% python3 -q
>>> import numpy as np
>>> np.set_printoptions(precision=1, suppress=True, linewidth=160, legacy="1.25")
>>> J = np.load("layer2.npy")
>>> J
array([[-1. ,  0.7,  1. ],
       [-0.6,  0.8,  0.4],
       [ 0.7, -0.1, -0.5],
       [-0.3,  0.7,  0.2],
       [-0.4,  0.3,  0.3],
       [ 0. , -0.5,  0. ],
       [-0.7, -1. ,  0.6],
       [ 0.9, -0.5, -0.8],
       [-1. , -0.2,  0.9],
       [ 0.2, -0.2, -0.1],
       [ 0.9,  0.7, -0.8],
       [-0.9,  0.5,  0.8]])
>>> basis = J[[5, 1]].astype(float)
>>> for _ in range(6):
...     z = np.linalg.norm(J[:, None] - basis, axis=-1).argmin(axis=1)
...     basis = np.array([J[z == j].mean(axis=0) for j in range(2)])
... 
>>> z
array([1, 1, 0, 1, 1, 0, 1, 0, 1, 0, 0, 1])
>>> np.bincount(z)
array([5, 7])
>>> basis[1] - basis[0]
array([-1.2,  0.4,  1. ])
>>> basis
array([[ 0.5, -0.1, -0.4],
       [-0.7,  0.3,  0.6]])
>>> np.abs(basis[1] - basis[0]).argmax()
0
>>> z = J[:, 0] > np.median(J[:, 0])
>>> f = J[z].mean(axis=0) - J[~z].mean(axis=0)
>>> f
array([ 1.2, -0.2, -1. ])
>>> np.argsort(-np.abs(f).round(6), kind="stable")
array([0, 2, 1])
>>> z.astype(int)
array([0, 0, 1, 1, 0, 1, 0, 1, 0, 1, 1, 0])
>>> f = np.array([3, 5, 3])
>>> np.round(np.cross(J[9, :3], J[5, :3]), 1) + 0
array([ 0. ,  0. , -0.1])
>>> np.convolve(J[9], f)
array([ 0.6,  0.4, -0.7, -1.1, -0.3])
>>> sv = 5 * 0.5 ** np.arange(7)
>>> rng = np.random.default_rng(772844)
>>> arr = rng.normal(size=(36, 7)) * rng.permutation(sv)
>>> arr.round(1) + 0
array([[ 0.4,  3.8, -0.1,  3.6,  0.2, -0.1, -0.4],
       [ 0. , -0.4,  0. ,  5.7,  1. ,  0. , -0.1],
       [ 0.6, -1.5, -0.1,  0.9,  3.2, -0.1,  0.2],
       [ 0.5,  0.9,  0.1, -4. ,  1.2, -0.1,  0.4],
       [-0.2, -4.2,  0. ,  0.7,  0.3, -0.1,  0. ],
       [-1. ,  1.8,  0.1,  1.8, -0.7,  0. ,  0.1],
       [ 0.1, -2.8,  0.1,  2.1, -1. , -0.3,  0. ],
       [ 0.8, -1.2,  0. ,  3.5,  0.3,  0.2, -0.7],
       [ 0.7, -0.8,  0. ,  2. , -2. ,  0. , -0.3],
       [ 0. ,  2.3, -0.2,  4.1, -1.5,  0.2, -0.9],
       [ 0.1, -2.6,  0. , -5.3,  0.8,  0.1, -0.1],
       [-0.8,  2.8, -0.1,  1.2, -0.4,  0.2, -0.4],
       [ 0.7, -0.4, -0.1, -9.7, -1.2,  0. ,  0. ],
       [-0.7, -1.6,  0. ,  1.6,  4. ,  0. ,  0.3],
       [-0.1,  0.5,  0. , -4.8, -1.1,  0.2, -0.3],
       [ 1.2,  3.5, -0.1,  5.5, -3. , -0.1,  0. ],
       [ 0.2,  0.3,  0. ,  3.2,  0.3,  0.2,  0.2],
       [-1.1, -1. , -0.1, -5.7, -1.1,  0. , -0.5],
       [ 0.4,  8. ,  0. , -1.4, -0.7, -0.1,  0.3],
       [-0.2, -0.8, -0.1,  1.3, -1.9,  0.2,  0. ],
       [-0.5, -2.5,  0. ,  5.2,  0. ,  0.1,  0. ],
       [ 0.3,  1.6, -0.1, -0.4, -0.7, -0.1,  0.1],
       [-0.5,  1.6,  0. ,  5.8,  0.5, -0.1,  0. ],
       [ 0.7,  2.1,  0. ,  3.9,  0.2,  0.1,  0. ],
       [ 0.3, -0.1,  0.1, 11. , -1.3, -0.2, -0.3],
       [-0.2, -0.3, -0.1,  2.2, -0.5, -0.3, -0.7],
       [-0.6,  1.7,  0.2, -2. ,  1.1,  0.1,  0.2],
       [-0.1, -0.3,  0.1, -5.1,  0.6,  0. ,  0.3],
       [-0.1,  0.3, -0.3, -3.6, -1.1, -0.3,  0.1],
       [-0.6, -3.6,  0. ,  1. , -0.4, -0.2,  0.2],
       [ 0.4, -1. , -0.1, -0.7, -3.1,  0.2, -0.2],
       [-0.5, -2. ,  0.1, -5.8,  0.3,  0. , -0.4],
       [-0.2,  3.8,  0.1, -6. ,  2.2, -0.1, -0.2],
       [ 0.7, -4. ,  0.1,  4.7, -0.4,  0. ,  0. ],
       [-0.8, -0.7,  0. , -7.8,  0.2, -0.2,  0.2],
       [-0.9, -1.8, -0.1,  6. ,  0.7, -0.1,  0. ]])
>>> Xc = arr - arr.mean(axis=0)
>>> V = np.linalg.svd(Xc)[2][:3]
>>> other = Xc - Xc @ V.T @ V
>>> (Xc @ V.T).std(axis=0)
array([4.6, 2.5, 1.4])
>>> round(float(np.linalg.norm(other) / np.linalg.norm(Xc)), 1)
0.1
>>> np.round(other.std(axis=0), 1) + 0
array([0.5, 0. , 0.1, 0. , 0.1, 0.1, 0.3])
>>> C2 = np.cov(arr, rowvar=False)
>>> np.argsort(-arr.std(axis=0).round(6), kind="stable")
array([3, 1, 4, 0, 6, 5, 2])
>>> np.round(np.median(arr, axis=0), 1) + 0
array([ 0. , -0.3,  0. ,  1.3, -0.2,  0. ,  0. ])
>>> np.round(np.polyfit(arr[:, 6], arr[:, 1], 1), 1) + 0
array([-0.1,  0. ])
>>> round(float(np.corrcoef(arr[:, 6], arr[:, 1])[0, 1]), 1)
-0.0
>>> arr.std(axis=0)
array([0.6, 2.5, 0.1, 4.6, 1.4, 0.1, 0.3])
>>> C2.round(1) + 0
array([[ 0.3,  0.2,  0. ,  0.5, -0.2,  0. ,  0. ],
       [ 0.2,  6.3,  0. , -0.1, -0.4,  0. ,  0. ],
       [ 0. ,  0. ,  0. ,  0. ,  0.1,  0. ,  0. ],
       [ 0.5, -0.1,  0. , 21.6, -0.6,  0. , -0.2],
       [-0.2, -0.4,  0.1, -0.6,  2.1,  0. ,  0.1],
       [ 0. ,  0. ,  0. ,  0. ,  0. ,  0. ,  0. ],
       [ 0. ,  0. ,  0. , -0.2,  0.1,  0. ,  0.1]])
>>> Q, V = np.linalg.qr(arr[:, :5])[0], np.linalg.qr(arr[:, 5:])[0]
>>> sv = np.linalg.svd(Q.T @ V, compute_uv=False)
>>> (sv > 0.9).sum()
0
>>> sv
array([0.5, 0.1])
>>> other = np.array([[2, 0], [1, 0], [2, 2]])
>>> basis = np.array([[1, 2, 1, 2, 0, 0], [1, 0, 2, 2, 1, 1]])
>>> K = other @ basis + 0.3 * rng.normal(size=(3, 6))
>>> K
array([[ 2.4,  3.7,  2.2,  3.7,  0.2, -0.2],
       [ 0.8,  2.2,  1. ,  2.1, -0.2, -0.6],
       [ 3.9,  4.4,  6.1,  7.9,  2.1,  1.7]])
>>> other = K / np.sqrt((K ** 2).mean(axis=1, keepdims=True))
>>> np.round(K - K.mean(axis=1, keepdims=True), 1) + 0
array([[ 0.4,  1.7,  0.2,  1.7, -1.8, -2.2],
       [-0.1,  1.3,  0.1,  1.2, -1.1, -1.5],
       [-0.5,  0. ,  1.7,  3.5, -2.2, -2.7]])
>>> other[1]
array([ 0.6,  1.6,  0.7,  1.5, -0.2, -0.4])
>>> K.reshape(2, -1)
array([[ 2.4,  3.7,  2.2,  3.7,  0.2, -0.2,  0.8,  2.2,  1. ],
       [ 2.1, -0.2, -0.6,  3.9,  4.4,  6.1,  7.9,  2.1,  1.7]])
>>> K.ravel(order="F")
array([ 2.4,  0.8,  3.9,  3.7,  2.2,  4.4,  2.2,  1. ,  6.1,  3.7,  2.1,  7.9,  0.2, -0.2,  2.1, -0.2, -0.6,  1.7])
>>> K.reshape(-1, 2)
array([[ 2.4,  3.7],
       [ 2.2,  3.7],
       [ 0.2, -0.2],
       [ 0.8,  2.2],
       [ 1. ,  2.1],
       [-0.2, -0.6],
       [ 3.9,  4.4],
       [ 6.1,  7.9],
       [ 2.1,  1.7]])
>>> T = K.reshape(3, 2, -1)
>>> T.sum(axis=1)
array([[ 6.1,  3.9,  2. ],
       [ 2.9,  2. ,  0.4],
       [11.7,  6.5,  7.7]])
>>> T[:, 0]
array([[2.4, 3.7, 2.2],
       [0.8, 2.2, 1. ],
       [3.9, 4.4, 6.1]])
>>> np.einsum("ihd,jhd->hij", T, T).shape
(2, 3, 3)
>>> x = np.array([2, 2, 5, 0, 3, 5])
>>> h1 = np.maximum(K @ x, 0)
>>> np.maximum(K @ x, 0) - np.maximum(-K @ x, 0)
array([22.6,  7.3, 61.3])
>>> np.tanh(K @ x)
array([1., 1., 1.])
>>> np.maximum(K @ (3 * x), 0)
array([ 67.9,  22. , 183.8])
>>> h1
array([22.6,  7.3, 61.3])
>>> K * (h1 > 1e-9)[:, None]
array([[ 2.4,  3.7,  2.2,  3.7,  0.2, -0.2],
       [ 0.8,  2.2,  1. ,  2.1, -0.2, -0.6],
       [ 3.9,  4.4,  6.1,  7.9,  2.1,  1.7]])
>>> f = np.array([5, 5, 4])
>>> np.convolve(K[0], f)
array([12. , 30.4, 38.8, 43.9, 28. , 14.8, -0.1, -0.7])
>>> np.round(np.correlate(K[0], K[2], "full"), 1) + 0
array([ 4. , 11.1, 30.1, 54. , 57.7, 67.5, 47.1, 24.2, 14. ,  0. , -0.7])
>>> np.array([np.convolve(row, f, "same") for row in K])
array([[30.4, 38.8, 43.9, 28. , 14.8, -0.1],
       [15.1, 19.2, 24.2, 13.3,  4.4, -3.8],
       [41.1, 67.5, 87. , 74. , 50.1, 16.6]])
>>> np.polyval(f, K[0])
array([45. , 89.8, 38.1, 90.5,  5.2,  3.3])
>>> m1 = np.load("case15.npy")
>>> m1
array([[ 2.,  5.,  0.,  0.,  0.,  0.,  0.,  0.],
       [ 5.,  0.,  5.,  0.,  0.,  0.,  0.,  0.],
       [ 0.,  5.,  2.,  5.,  0.,  0.,  0.,  0.],
       [ 0.,  0.,  5.,  3.,  5.,  0.,  0.,  0.],
       [ 0.,  0.,  0.,  5., -3.,  5.,  0.,  0.],
       [ 0.,  0.,  0.,  0.,  5., -2.,  5.,  0.],
       [ 0.,  0.,  0.,  0.,  0.,  5., -3.,  5.],
       [ 0.,  0.,  0.,  0.,  0.,  0.,  5., -1.]])
>>> x = np.array([-2, 1, 2, 1, -2, -2, -2, -2])
>>> rhs = m1 @ x
>>> rhs
array([  1.,   0.,  14.,   3.,   1., -16., -14.,  -8.])
>>> np.linalg.solve(m1, rhs + m1[:, 1])
array([-2.,  2.,  2.,  1., -2., -2., -2., -2.])
>>> np.linalg.solve(m1, rhs)
array([-2.,  1.,  2.,  1., -2., -2., -2., -2.])
>>> mat = np.load("data.npy")
>>> mat.round(1) + 0
array([[ 0.4,  0.1,  0.4, -0.3, -0.1, -0.1, -0.1, -0.2, -0.1],
       [ 0.1,  0. ,  0.1,  0. ,  0. ,  0. ,  0. ,  0. ,  0. ],
       [ 0.4,  0.1,  0.4, -0.3, -0.1, -0.1, -0.1, -0.2, -0.1],
       [-0.3,  0. , -0.3,  0.2,  0. ,  0. ,  0. ,  0.1,  0. ],
       [-0.1,  0. , -0.1,  0. ,  0. ,  0. ,  0. ,  0. ,  0. ],
       [-0.1,  0. , -0.1,  0. ,  0. ,  0. ,  0. ,  0. ,  0. ],
       [-0.1,  0. , -0.1,  0. ,  0. ,  0. ,  0. ,  0. ,  0. ],
       [-0.2,  0. , -0.2,  0.1,  0. ,  0. ,  0. ,  0.1,  0. ],
       [-0.1,  0. , -0.1,  0. ,  0. ,  0. ,  0. ,  0. ,  0. ]])
>>> left, sv, Vh = np.linalg.svd(mat)
>>> sv.round(1) + 0
array([1., 0., 0., 0., 0., 0., 0., 0., 0.])
>>> other = left[:, :1] @ np.diag(sv[:1]) @ Vh[:1]
>>> np.linalg.matrix_rank(other)
1
>>> other.round(1) + 0
array([[ 0.4,  0.1,  0.4, -0.3, -0.1, -0.1, -0.1, -0.2, -0.1],
       [ 0.1,  0. ,  0.1,  0. ,  0. ,  0. ,  0. ,  0. ,  0. ],
       [ 0.4,  0.1,  0.4, -0.3, -0.1, -0.1, -0.1, -0.2, -0.1],
       [-0.3,  0. , -0.3,  0.2,  0. ,  0. ,  0. ,  0.1,  0. ],
       [-0.1,  0. , -0.1,  0. ,  0. ,  0. ,  0. ,  0. ,  0. ],
       [-0.1,  0. , -0.1,  0. ,  0. ,  0. ,  0. ,  0. ,  0. ],
       [-0.1,  0. , -0.1,  0. ,  0. ,  0. ,  0. ,  0. ,  0. ],
       [-0.2,  0. , -0.2,  0.1,  0. ,  0. ,  0. ,  0.1,  0. ],
       [-0.1,  0. , -0.1,  0. ,  0. ,  0. ,  0. ,  0. ,  0. ]])
>>> round(float(np.linalg.norm(mat - other, 2)), 1), np.round(sv[1], 1)
(0.0, 0.0)
>>> rank = np.linalg.matrix_rank(other)
>>> rank
1
>>> N = np.linalg.svd(other)[2][rank:].T
>>> N.shape
(9, 8)
>>> np.round(N @ N.T, 1) + 0
array([[ 0.6, -0.1, -0.4,  0.3,  0.1,  0.1,  0.1,  0.2,  0.1],
       [-0.1,  1. , -0.1,  0. ,  0. ,  0. ,  0. ,  0. ,  0. ],
       [-0.4, -0.1,  0.6,  0.3,  0.1,  0.1,  0.1,  0.2,  0.1],
       [ 0.3,  0. ,  0.3,  0.8,  0. ,  0. ,  0. , -0.1,  0. ],
       [ 0.1,  0. ,  0.1,  0. ,  1. ,  0. ,  0. ,  0. ,  0. ],
       [ 0.1,  0. ,  0.1,  0. ,  0. ,  1. ,  0. ,  0. ,  0. ],
       [ 0.1,  0. ,  0.1,  0. ,  0. ,  0. ,  1. ,  0. ,  0. ],
       [ 0.2,  0. ,  0.2, -0.1,  0. ,  0. ,  0. ,  0.9,  0. ],
       [ 0.1,  0. ,  0.1,  0. ,  0. ,  0. ,  0. ,  0. ,  1. ]])
>>> np.linalg.matrix_rank(other.T @ other), np.linalg.matrix_rank(other @ other.T)
(1, 1)
>>> left, sv, Vh = np.linalg.svd(mat, full_matrices=False)
>>> np.cumsum(sv ** 2) / np.sum(sv ** 2)
array([1., 1., 1., 1., 1., 1., 1., 1., 1.])
>>> np.round(np.sqrt((sv ** 2).sum()), 1), round(np.linalg.norm(mat), 1)
(1.0, 1.0)
>>> np.round(sv / sv[0], 1) + 0
array([1., 0., 0., 0., 0., 0., 0., 0., 0.])
>>> (sv > 1e-8).sum()
1
>>> F = np.loadtxt("arr.csv", delimiter=",")
>>> F
array([[-20., -14.,   5.,  -6.],
       [ 50.,  33., -10.,  12.],
       [ 16.,   8.,   3.,   6.],
       [-16.,  -8., -12., -15.]])
>>> evals, V = np.linalg.eig(F)
>>> np.sort(np.linalg.eigvals(np.linalg.inv(F)))
array([-0.3, -0.1,  0.1,  0.2])
>>> np.sort(np.linalg.eigvals(F.T))
array([-9., -3.,  5.,  8.])
>>> evals
array([ 8.,  5., -3., -9.])
>>> np.round(F @ V[:, 0] - evals[0] * V[:, 0], 1) + 0
array([0., 0., 0., 0.])
>>> z = rng.permutation(4)
>>> z
array([2, 3, 1, 0])
>>> other = F[z][:, z]
>>> round(float(np.linalg.det(other)), 1), np.round(np.linalg.det(F[z]), 1)
(1080.0, -1080.0)
>>> other
array([[  3.,   6.,   8.,  16.],
       [-12., -15.,  -8., -16.],
       [-10.,  12.,  33.,  50.],
       [  5.,  -6., -14., -20.]])
>>> np.allclose(other, F)
False
>>> left, sv, Vh = np.linalg.svd(F, full_matrices=False)
>>> sv
array([72. , 18.9,  2.5,  0.3])
>>> np.cumsum(sv ** 2) / np.sum(sv ** 2)
array([0.9, 1. , 1. , 1. ])
>>> other = np.array([[-1, 0, 0, -3], [3, -1, 0, -1], [-3, 1, -3, 1], [2, 1, 3, 0]])
>>> X = other - other.T
>>> X
array([[ 0, -3,  3, -5],
       [ 3,  0, -1, -2],
       [-3,  1,  0, -2],
       [ 5,  2,  2,  0]])
>>> round(float(np.abs(np.linalg.eigvals(X)).max()), 1)
6.8
>>> np.linalg.matrix_power(X, 2)
array([[-43,  -7,  -7,   0],
       [ -7, -14,   5, -13],
       [ -7,   5, -14,  13],
       [  0, -13,  13, -33]])
>>> np.allclose(X @ X.T, X.T @ X)
True
>>> round(np.linalg.det(X), 1)
289.0
>>> (X - X.T) / 2
array([[ 0., -3.,  3., -5.],
       [ 3.,  0., -1., -2.],
       [-3.,  1.,  0., -2.],
       [ 5.,  2.,  2.,  0.]])
>>> np.trace(X)
0
>>> (X + X.T) / 2
array([[0., 0., 0., 0.],
       [0., 0., 0., 0.],
       [0., 0., 0., 0.],
       [0., 0., 0., 0.]])
>>> np.sort(np.abs(np.linalg.eigvals(X)))
array([2.5, 2.5, 6.8, 6.8])
>>> def softmax(z):
...     e = np.exp(z - z.max(axis=-1, keepdims=True))
...     return e / e.sum(axis=-1, keepdims=True)
... 
>>> np.round(softmax(X[1]), 1) + 0
array([0.9, 0. , 0. , 0. ])
>>> S = X @ X.T / np.sqrt(4)
>>> softmax(S).round(6).argmax(axis=1)
array([0, 1, 2, 3])
>>> feats = np.load("dump.npy")
>>> feats
array([[ 1, -2,  4, -8],
       [ 1, -1,  1, -1],
       [ 1,  0,  0,  0],
       [ 1,  1,  1,  1],
       [ 1,  2,  4,  8],
       [ 1,  3,  9, 27],
       [ 1,  4, 16, 64]])
>>> # column 3 dominates
>>> P = feats @ np.linalg.solve(feats.T @ feats, feats.T)
>>> P.round(1) + 0
array([[ 0.9,  0.2, -0.1, -0.1,  0. ,  0.1,  0. ],
       [ 0.2,  0.5,  0.4,  0.1, -0.1, -0.2,  0.1],
       [-0.1,  0.4,  0.5,  0.3,  0. , -0.1,  0. ],
       [-0.1,  0.1,  0.3,  0.3,  0.3,  0.1, -0.1],
       [ 0. , -0.1,  0. ,  0.3,  0.5,  0.4, -0.1],
       [ 0.1, -0.2, -0.1,  0.1,  0.4,  0.5,  0.2],
       [ 0. ,  0.1,  0. , -0.1, -0.1,  0.2,  0.9]])
>>> np.trace(P)
4.0
